$ python -q
>>> import numpy as np
>>> np.set_printoptions(precision=2, suppress=True, linewidth=140)
>>> rd = lambda a: np.round(a, 2) + 0
>>> M = np.loadtxt("w.csv", delimiter=",")
>>> print(M)
[[29. 20.  0.  5. 10.]
 [20. 20.  0.  4.  8.]
 [ 0.  0.  4.  0.  0.]
 [ 5.  4.  0.  5.  2.]
 [10.  8.  0.  2.  8.]]
>>> other = np.array([[2, 2], [3, 0]])
>>> cent = np.kron(other, M)
>>> print(rd(np.linalg.norm(cent, 2)), rd(np.linalg.norm(other, 2) * np.linalg.norm(M, 2)))
190.53 190.53
>>> print(cent)
[[58. 40.  0. 10. 20. 58. 40.  0. 10. 20.]
 [40. 40.  0.  8. 16. 40. 40.  0.  8. 16.]
 [ 0.  0.  8.  0.  0.  0.  0.  8.  0.  0.]
 [10.  8.  0. 10.  4. 10.  8.  0. 10.  4.]
 [20. 16.  0.  4. 16. 20. 16.  0.  4. 16.]
 [87. 60.  0. 15. 30.  0.  0.  0.  0.  0.]
 [60. 60.  0. 12. 24.  0.  0.  0.  0.  0.]
 [ 0.  0. 12.  0.  0.  0.  0.  0.  0.  0.]
 [15. 12.  0. 15.  6.  0.  0.  0.  0.  0.]
 [30. 24.  0.  6. 24.  0.  0.  0.  0.  0.]]
>>> print(rd(np.sort(np.linalg.eigvals(M).real)))
[ 4.  4.  4.  4. 50.]
>>> print(M @ M)
[[1366. 1080.    0.  270.  540.]
 [1080.  880.    0.  216.  432.]
 [   0.    0.   16.    0.    0.]
 [ 270.  216.    0.   70.  108.]
 [ 540.  432.    0.  108.  232.]]
>>> print(np.flatnonzero(np.linalg.matrix_power((M != 0) + (M.T != 0) + np.eye(5), 5)[3]))
[0 1 3 4]
>>> print((M != 0).astype(int))
[[1 1 0 1 1]
 [1 1 0 1 1]
 [0 0 1 0 0]
 [1 1 0 1 1]
 [1 1 0 1 1]]
>>> x = np.ones(5)
>>> for _ in range(3):
...     x = M @ x
...     x /= np.linalg.norm(x)
...     print(round(x @ M @ x, 2))
... 
49.82
50.0
50.0
>>> print(rd(np.linalg.eigvalsh(M)[-1]))
50.0
>>> print(rd(x))
[0.74 0.59 0.   0.15 0.3 ]
>>> w, vecs = np.linalg.eigvalsh(M)
Traceback (most recent call last):
  File "<python-input-17>", line 1, in <module>
    w, vecs = np.linalg.eigvalsh(M)
    ^^^^^^^
ValueError: too many values to unpack (expected 2)
>>> w, vecs = np.linalg.eigh(M)
>>> print(rd(vecs @ np.diag(w) @ vecs.T))
[[29. 20.  0.  5. 10.]
 [20. 20.  0.  4.  8.]
 [ 0.  0.  4.  0.  0.]
 [ 5.  4.  0.  5.  2.]
 [10.  8.  0.  2.  8.]]
>>> print(w.sum(), np.trace(M))
66.0 66.0
>>> print((w > 1e-8).sum(), (w < -1e-8).sum())
5 0
>>> print(rd(vecs.T @ M @ vecs))
[[ 4.  0.  0.  0.  0.]
 [ 0.  4.  0.  0.  0.]
 [ 0.  0.  4.  0.  0.]
 [ 0.  0.  0.  4.  0.]
 [ 0.  0.  0.  0. 50.]]
>>> print(rd(w))
[ 4.  4.  4.  4. 50.]
>>> print(rd(np.linalg.svd(M, compute_uv=False)))
[50.  4.  4.  4.  4.]
>>> data = np.array([[0, 0, 0], [0, 0, 0], [0, 0, 9]])
>>> print([int(np.linalg.matrix_rank(np.linalg.matrix_power(data, p))) for p in range(1, 4)])
[1, 1, 1]
>>> print(rd(np.linalg.det(2 * data)), rd(np.linalg.det(data)))
0.0 0.0
>>> print(np.poly(data))
[ 1. -9.  0.  0.]
>>> print(np.einsum("ij,ji->", data, data))
81
>>> print(np.kron(np.eye(2, dtype=int), data))
[[0 0 0 0 0 0]
 [0 0 0 0 0 0]
 [0 0 9 0 0 0]
 [0 0 0 0 0 0]
 [0 0 0 0 0 0]
 [0 0 0 0 0 9]]
>>> mat = np.load("arr.npy")
>>> print(mat)
[[0 1 2 2 2]
 [0 0 0 2 1]
 [0 0 0 0 2]
 [0 0 0 0 0]
 [0 0 0 0 0]]
>>> f = np.array([5, -2])
>>> print(np.cross(mat[3, :3], mat[1, :3]))
[0 0 0]
>>> print(np.convolve(mat[3], f))
[0 0 0 0 0 0]
>>> print(np.array([np.convolve(row, f, "same") for row in mat]))
[[ 0  5  8  6  6]
 [ 0  0  0 10  1]
 [ 0  0  0  0 10]
 [ 0  0  0  0  0]
 [ 0  0  0  0  0]]
>>> print(np.polyval(f, mat[3]))
[-2 -2 -2 -2 -2]
>>> X = np.array([[-0.1, 1.4, 1.2, -0.7],
...     [0.0, 0.6, 0.4, -1.4],
...     [0.0, -1.0, 1.1, -0.3],
...     [-1.3, -1.1, 1.0, -0.9]])
>>> other = X / np.sqrt((X ** 2).mean(axis=1, keepdims=True))
>>> print(np.linalg.matrix_rank(X - X.mean(axis=1, keepdims=True)))
3
>>> print(rd(other[2]))
[ 0.   -1.32  1.45 -0.4 ]
>>> print(rd(X - X.mean(axis=1, keepdims=True)))
[[-0.55  0.95  0.75 -1.15]
 [ 0.1   0.7   0.5  -1.3 ]
 [ 0.05 -0.95  1.15 -0.25]
 [-0.72 -0.52  1.58 -0.32]]
>>> print(rd(np.linalg.norm(other, axis=1)))
[2. 2. 2. 2.]
